$ ipython --no-banner

In [1]: import numpy as np

In [2]: import numpy.linalg as la

In [3]: np.set_printoptions(precision=1, suppress=True, linewidth=100, legacy="1.25")

In [4]: rd = lambda a: np.round(a, 1) + 0

In [5]: J = np.arange(9).reshape(3, 3) + -2

In [6]: print(J)
[[-2 -1  0]
 [ 1  2  3]
 [ 4  5  6]]

In [7]: # looks like rank 2

In [8]: hat = np.triu(np.array([[2, 5, 5], [3, 4, 0], [2, 5, 0]]), 1) + np.eye(3)

In [9]: Y = hat @ J @ la.inv(hat)

In [10]: print(Y)
[[ 23. -81. -70.]
 [  1.  -3.  -2.]
 [  4. -15. -14.]]

In [11]: Uu, sig, vt = la.svd(J)

In [12]: V = vt[:(sig > 1e-8).sum()]

In [13]: rng = np.random.default_rng(5970)

In [14]: x = J[2] + -1 * J[1] + rng.integers(2) * np.eye(3)[1]

In [15]: print(x)
[3. 3. 3.]

In [16]: print(rd(np.diag(V.T @ V)))
[0.8 0.3 0.8]

In [17]: print(np.allclose(V.T @ V @ x, x))
True

In [18]: print(np.allclose(J @ J.T, J.T @ J))
False

In [19]: print((J + J.T) / 2)
[[-2.  0.  2.]
 [ 0.  2.  4.]
 [ 2.  4.  6.]]

In [20]: print(J @ J)
[[ 3  0 -3]
 [12 18 24]
 [21 36 51]]

In [21]: print(rd(np.abs(la.eigvals(J)).max()))
8.2

In [22]: Y = np.array([[2, 0, -1], [-4, 0, 0], [-1, -1, 5]])

In [23]: print(Y.T @ J.T)
[[  0  -9 -18]
 [  0  -3  -6]
 [  2  14  26]]

In [24]: print(np.einsum("ik,kj->ji", J, Y))
[[  0  -9 -18]
 [  0  -3  -6]
 [  2  14  26]]

In [25]: print(J @ Y)
[[  0   0   2]
 [ -9  -3  14]
 [-18  -6  26]]

In [26]: data = np.array([[0.6, -2.2, 0.4, -0.2],
    ...:     [-0.3, -1.0, -2.0, 0.9],
    ...:     [0.6, -2.1, -2.9, 1.5],
    ...:     [0.1, -0.7, 2.3, -1.1],
    ...:     [-1.7, 0.0, 3.9, -2.0],
    ...:     [-0.6, -0.4, -0.6, 0.3],
    ...:     [3.2, 0.1, 3.5, -1.7],
    ...:     [1.1, 0.9, 1.9, -1.0],
    ...:     [0.3, -0.8, -0.3, 0.2],
    ...:     [-0.2, -0.8, -2.2, 1.1],
    ...:     [1.9, 1.7, -1.0, 0.5],
    ...:     [-0.9, 0.5, -0.3, 0.1],
    ...:     [-0.3, -0.2, 1.7, -0.8],
    ...:     [-0.5, -0.3, 4.2, -2.1],
    ...:     [-1.3, -0.7, 1.5, -0.7]])

In [27]: print(data)
[[ 0.6 -2.2  0.4 -0.2]
 [-0.3 -1.  -2.   0.9]
 [ 0.6 -2.1 -2.9  1.5]
 [ 0.1 -0.7  2.3 -1.1]
 [-1.7  0.   3.9 -2. ]
 [-0.6 -0.4 -0.6  0.3]
 [ 3.2  0.1  3.5 -1.7]
 [ 1.1  0.9  1.9 -1. ]
 [ 0.3 -0.8 -0.3  0.2]
 [-0.2 -0.8 -2.2  1.1]
 [ 1.9  1.7 -1.   0.5]
 [-0.9  0.5 -0.3  0.1]
 [-0.3 -0.2  1.7 -0.8]
 [-0.5 -0.3  4.2 -2.1]
 [-1.3 -0.7  1.5 -0.7]]

In [28]: theta = np.radians(30)

In [29]: R = np.eye(4)

In [30]: R[1, 1] = R[0, 0] = np.cos(theta)

In [31]: R[1, 0], R[0, 1] = -np.sin(theta), np.sin(theta)

In [32]: print(rd(R))
[[ 0.9  0.5  0.   0. ]
 [-0.5  0.9  0.   0. ]
 [ 0.   0.   1.   0. ]
 [ 0.   0.   0.   1. ]]

In [33]: Y = data @ R.T

In [34]: print(rd(np.abs(Y - data).max(axis=0)))
[1.2 1.6 0.  0. ]

In [35]: print(np.allclose(la.norm(data, axis=1), la.norm(Y, axis=1)))
True

In [36]: print(rd(Y))
[[-0.6 -2.2  0.4 -0.2]
 [-0.8 -0.7 -2.   0.9]
 [-0.5 -2.1 -2.9  1.5]
 [-0.3 -0.7  2.3 -1.1]
 [-1.5  0.8  3.9 -2. ]
 [-0.7  0.  -0.6  0.3]
 [ 2.8 -1.5  3.5 -1.7]
 [ 1.4  0.2  1.9 -1. ]
 [-0.1 -0.8 -0.3  0.2]
 [-0.6 -0.6 -2.2  1.1]
 [ 2.5  0.5 -1.   0.5]
 [-0.5  0.9 -0.3  0.1]
 [-0.4  0.   1.7 -0.8]
 [-0.6  0.   4.2 -2.1]
 [-1.5  0.   1.5 -0.7]]
